$ python3 -q
>>> import numpy as np
>>> from numpy import linalg as LA
>>> np.set_printoptions(suppress=True, linewidth=200)
>>> tidy = lambda a: np.round(a, 2) + 0
>>> W0 = np.array([[1, 0, 2, 1, 0], [-1, -2, -2, 2, 1], [1, -1, 1, 1, 0]])
>>> W0[0] = W0[2]
>>> print(W0)
[[ 1 -1  1  1  0]
 [-1 -2 -2  2  1]
 [ 1 -1  1  1  0]]
>>> rk = LA.matrix_rank(W0)
>>> print(rk)
2
>>> N = LA.svd(W0)[2][rk:].T
>>> print(tidy(N @ N.T))
[[ 0.64  0.09 -0.45 -0.09  0.09]
 [ 0.09  0.53 -0.04  0.47  0.13]
 [-0.45 -0.04  0.38  0.04  0.16]
 [-0.09  0.47  0.04  0.53 -0.13]
 [ 0.09  0.13  0.16 -0.13  0.93]]
>>> print(N.shape)
(5, 3)
>>> F = np.array([[0.95, 3.02, 8.94],
...     [1.06, 3.02, 9.02],
...     [1.04, 3.05, 8.96],
...     [1.06, 3.12, 9.02],
...     [1.02, 3.0, 9.05],
...     [1.01, 3.01, 9.04],
...     [1.06, 3.07, 8.97],
...     [1.06, 2.96, 8.94],
...     [0.96, 2.98, 8.96],
...     [1.03, 2.98, 8.96],
...     [-2.92, -8.04, 8.06],
...     [-2.97, -7.9, 7.9],
...     [-3.0, -7.96, 7.95],
...     [-3.06, -7.91, 8.01],
...     [-2.96, -7.93, 7.99],
...     [-3.06, -8.02, 8.05],
...     [-2.99, -7.92, 8.02],
...     [-2.98, -8.0, 8.03],
...     [-2.99, -7.99, 8.04],
...     [-2.92, -8.09, 8.02]])
>>> print(F)
[[ 0.95  3.02  8.94]
 [ 1.06  3.02  9.02]
 [ 1.04  3.05  8.96]
 [ 1.06  3.12  9.02]
 [ 1.02  3.    9.05]
 [ 1.01  3.01  9.04]
 [ 1.06  3.07  8.97]
 [ 1.06  2.96  8.94]
 [ 0.96  2.98  8.96]
 [ 1.03  2.98  8.96]
 [-2.92 -8.04  8.06]
 [-2.97 -7.9   7.9 ]
 [-3.   -7.96  7.95]
 [-3.06 -7.91  8.01]
 [-2.96 -7.93  7.99]
 [-3.06 -8.02  8.05]
 [-2.99 -7.92  8.02]
 [-2.98 -8.    8.03]
 [-2.99 -7.99  8.04]
 [-2.92 -8.09  8.02]]
>>> A2 = F / np.sqrt((F ** 2).mean(axis=1, keepdims=True))
>>> print(tidy(LA.norm(A2, axis=1)))
[1.73 1.73 1.73 1.73 1.73 1.73 1.73 1.73 1.73 1.73 1.73 1.73 1.73 1.73 1.73 1.73 1.73 1.73 1.73 1.73]
>>> x0 = np.array([2, 1, 2])
>>> target = F @ x0
>>> print(tidy(LA.solve(F.T @ F, F.T @ target)))
[2. 1. 2.]
>>> rng = np.random.default_rng(82678)
>>> target = target + 0.05 * rng.normal(size=20)
>>> print(tidy(target))
[22.75 23.15 23.05 23.23 23.09 23.11 23.13 22.99 22.78 22.94  2.19  1.91  1.93  2.    2.15  2.01  2.23  2.12  2.13  2.08]
>>> beta, *_ = LA.lstsq(F, target)
>>> print(tidy(LA.norm(target - F @ beta)))
0.15
>>> print(tidy(F.T @ (target - F @ beta)))
[0. 0. 0.]
